>>> import numpy as np
>>> np.set_printoptions(suppress=True, linewidth=100)
>>> M = np.loadtxt("x.csv", delimiter=",")
>>> M
array([[ 0., -5., -1.],
       [ 0.,  0., -5.],
       [ 0.,  0.,  0.]])
>>> rk = np.linalg.matrix_rank(M)
>>> rk
np.int64(2)
>>> null = np.linalg.svd(M)[2][rk:].T
>>> null.shape
(3, 1)
>>> [int(np.linalg.matrix_rank(M[:, :j + 1])) for j in range(3)]
[0, 1, 2]
>>> print(M @ null)
[[0.]
 [0.]
 [0.]]
>>> E = np.array([[-0.29, -0.05, -0.21],
...     [-1.71, 0.15, 0.21],
...     [-0.71, 0.21, 0.29],
...     [0.29, -0.03, -0.11],
...     [1.14, 0.07, 0.22],
...     [-1.43, -0.17, -0.19],
...     [-1.43, -0.06, 0.0]])
>>> E
array([[-0.29, -0.05, -0.21],
       [-1.71,  0.15,  0.21],
       [-0.71,  0.21,  0.29],
       [ 0.29, -0.03, -0.11],
       [ 1.14,  0.07,  0.22],
       [-1.43, -0.17, -0.19],
       [-1.43, -0.06,  0.  ]])
>>> A2 = np.c_[E[:, :1] @ np.array([[7]]), np.array([-1, 1, 0, 4, 0, -5, -5])]
>>> A2.round(2)
array([[ -2.03,  -1.  ],
       [-11.97,   1.  ],
       [ -4.97,   0.  ],
       [  2.03,   4.  ],
       [  7.98,   0.  ],
       [-10.01,  -5.  ],
       [-10.01,  -5.  ]])
>>> np.round(np.linalg.norm(A2 - E @ np.linalg.lstsq(E, A2)[0], axis=0), 2) + 0
array([0.  , 4.39])
>>> print(np.round(np.linalg.norm(np.linalg.qr(E)[0].T @ A2, axis=0) ** 2 / ((A2 ** 2).sum(axis=0) + 1e-12), 2))
[1.   0.72]
>>> A2 = np.array([[1], [-2], [0], [0], [-1], [-1]])
>>> cent = np.array([[2, 0, 2, 2]])
>>> W0 = A2 @ cent
>>> print(W0)
[[ 2  0  2  2]
 [-4  0 -4 -4]
 [ 0  0  0  0]
 [ 0  0  0  0]
 [-2  0 -2 -2]
 [-2  0 -2 -2]]
>>> vec = np.array([0, 1, 2, 0])
>>> (W0 * vec).sum(axis=1)
array([ 4, -8,  0,  0, -4, -4])
>>> W0 @ np.ones(4)
array([  6., -12.,   0.,   0.,  -6.,  -6.])
>>> np.einsum("ij,j->i", W0, vec)
array([ 4, -8,  0,  0, -4, -4])
>>> print(W0 @ vec)
[ 4 -8  0  0 -4 -4]
>>> W0 @ (2 * vec)
array([  8, -16,   0,   0,  -8,  -8])
>>> U, sigma, VT = np.linalg.svd(W0)
>>> evecs = VT[:(sigma > 1e-8).sum()]
>>> rng = np.random.default_rng(1227)
>>> vec = W0[5] + 4 * W0[2] + rng.integers(2) * np.eye(4)[2]
>>> print(vec)
[-2.  0. -1. -2.]
>>> print(np.round(np.linalg.norm(vec - evecs.T @ evecs @ vec), 2))
0.82
>>> np.allclose(evecs.T @ evecs @ vec, vec)
False
>>> K = np.loadtxt("dump.csv", delimiter=",")
>>> K
array([[ 4.,  8.,  4., -8.,  5.],
       [ 8., -6.,  0.,  4., -5.],
       [ 4.,  0., -6.,  0., -5.],
       [-8.,  4.,  0., -4.,  2.],
       [ 5., -5., -5.,  2., 10.]])
>>> C2 = K.T @ K
>>> print(np.round(np.linalg.eigvalsh(C2)[::-1], 2))
[334.38 180.84 118.12  47.34   1.32]
>>> np.diag(C2)
array([185., 141.,  77., 100., 179.])
>>> np.allclose(C2, C2.T)
True
>>> np.trace(C2), (K ** 2).sum()
(np.float64(682.0), np.float64(682.0))
>>> A2 = np.array([[5, 5, 4, -3, 1, 1, 5],
...     [1, 5, 4, 1, -2, 4, 1],
...     [0, 5, 2, -3, -3, 5, -2],
...     [-4, 1, 3, -5, -1, 5, -5],
...     [4, 5, 1, 2, 0, -4, -2],
...     [-3, 4, -4, 2, 3, -3, 0],
...     [-5, 5, -4, 4, -4, -4, -4]])
>>> m1 = np.triu(A2, 1)
>>> m1
array([[ 0,  5,  4, -3,  1,  1,  5],
       [ 0,  0,  4,  1, -2,  4,  1],
       [ 0,  0,  0, -3, -3,  5, -2],
       [ 0,  0,  0,  0, -1,  5, -5],
       [ 0,  0,  0,  0,  0, -4, -2],
       [ 0,  0,  0,  0,  0,  0,  0],
       [ 0,  0,  0,  0,  0,  0,  0]])
>>> C2 = m1.T @ m1
>>> np.round(np.linalg.svd(m1, compute_uv=False) ** 2, 2)
array([105.72,  93.48,  17.89,   9.63,   6.29,   0.  ,   0.  ])
>>> np.round(np.linalg.eigvalsh(C2)[::-1], 2) + 0
array([105.72,  93.48,  17.89,   9.63,   6.29,   0.  ,   0.  ])
>>> (m1 @ m1.T).shape
(7, 7)
>>> np.trace(C2), (m1 ** 2).sum()
(np.int64(233), np.int64(233))
